>>> import numpy as np
>>> np.set_printoptions(suppress=True, linewidth=140)
>>> other = np.array([[1, 3], [3, 3]])
>>> basis = np.array([[3, 4], [2, 9]])
>>> X = np.kron(other, basis)
>>> X
array([[ 3,  4,  9, 12],
       [ 2,  9,  6, 27],
       [ 9, 12,  9, 12],
       [ 6, 27,  6, 27]])
>>> vec = np.array([0, -3, 0, 3])
>>> target = X @ vec
>>> c, lr = np.zeros(4), 1 / np.linalg.norm(X, 2) ** 2
>>> for i in range(250):
...     c -= lr * X.T @ (X @ c - target)
...     if i % 50 == 0: print(i, round(np.linalg.norm(X @ c - target), 2))
... 
0 45.56
50 4.22
100 2.34
150 2.14
200 1.98
>>> np.round(np.linalg.cond(X), 2)
np.float64(24.92)
>>> c.round(2)
array([-0.66, -2.79,  0.48,  2.85])
>>> def softmax(z):
...     e = np.exp(z - z.max(axis=-1, keepdims=True))
...     return e / e.sum(axis=-1, keepdims=True)
... 
>>> np.round(softmax(X[1]), 2) + 0
array([0., 0., 0., 1.])
>>> np.round(softmax(X).sum(axis=1), 2)
array([1., 1., 1., 1.])
>>> np.round(softmax(10 * X[1]), 2) + 0
array([0., 0., 0., 1.])
>>> att = X @ X.T / np.sqrt(4)
>>> np.round(softmax(att), 2) + 0
array([[0., 0., 0., 1.],
       [0., 0., 0., 1.],
       [0., 0., 0., 1.],
       [0., 0., 0., 1.]])
>>> np.round(softmax(att + np.triu(np.full(att.shape, -np.inf), 1)), 2) + 0
array([[1., 0., 0., 0.],
       [0., 1., 0., 0.],
       [0., 1., 0., 0.],
       [0., 0., 0., 1.]])
>>> softmax(att)[1] @ X
array([ 6., 27.,  6., 27.])
>>> rng = np.random.default_rng(513)
>>> other = X + rng.integers(-2, 3, (4, 1)) @ rng.integers(-2, 3, (1, 4))
>>> other
array([[ 3,  4,  9, 12],
       [ 2,  9,  6, 27],
       [ 9, 12,  9, 12],
       [ 6, 27,  6, 27]])
>>> other - X
array([[0, 0, 0, 0],
       [0, 0, 0, 0],
       [0, 0, 0, 0],
       [0, 0, 0, 0]])
>>> data = np.load("layer5.npy")
>>> data
array([[ 0, -3, -2,  0,  0],
       [ 3,  0,  4, -3, -1],
       [ 2, -4,  0,  1,  2],
       [ 0,  3, -1,  0, -1],
       [ 0,  1, -2,  1,  0]])
>>> np.linalg.cond(data) > 100
np.True_
>>> np.linalg.matrix_rank(data, rtol=0.1)
np.int64(4)
>>> np.argsort(-np.linalg.norm(data, axis=0).round(6), kind="stable")[:3]
array([1, 2, 0])
>>> np.round(softmax(data).sum(axis=1), 2)
array([1., 1., 1., 1., 1.])
>>> np.round(softmax(data[2]), 2) + 0
array([0.4 , 0.  , 0.05, 0.15, 0.4 ])
>>> np.round(softmax(data[2] + -1), 2) + 0
array([0.4 , 0.  , 0.05, 0.15, 0.4 ])
>>> att = data @ data.T / np.sqrt(5)
>>> np.round(softmax(att + np.triu(np.full(att.shape, -np.inf), 1)), 2) + 0
array([[1.  , 0.  , 0.  , 0.  , 0.  ],
       [0.  , 1.  , 0.  , 0.  , 0.  ],
       [0.  , 0.  , 1.  , 0.  , 0.  ],
       [0.  , 0.  , 0.  , 1.  , 0.  ],
       [0.06, 0.  , 0.01, 0.36, 0.57]])
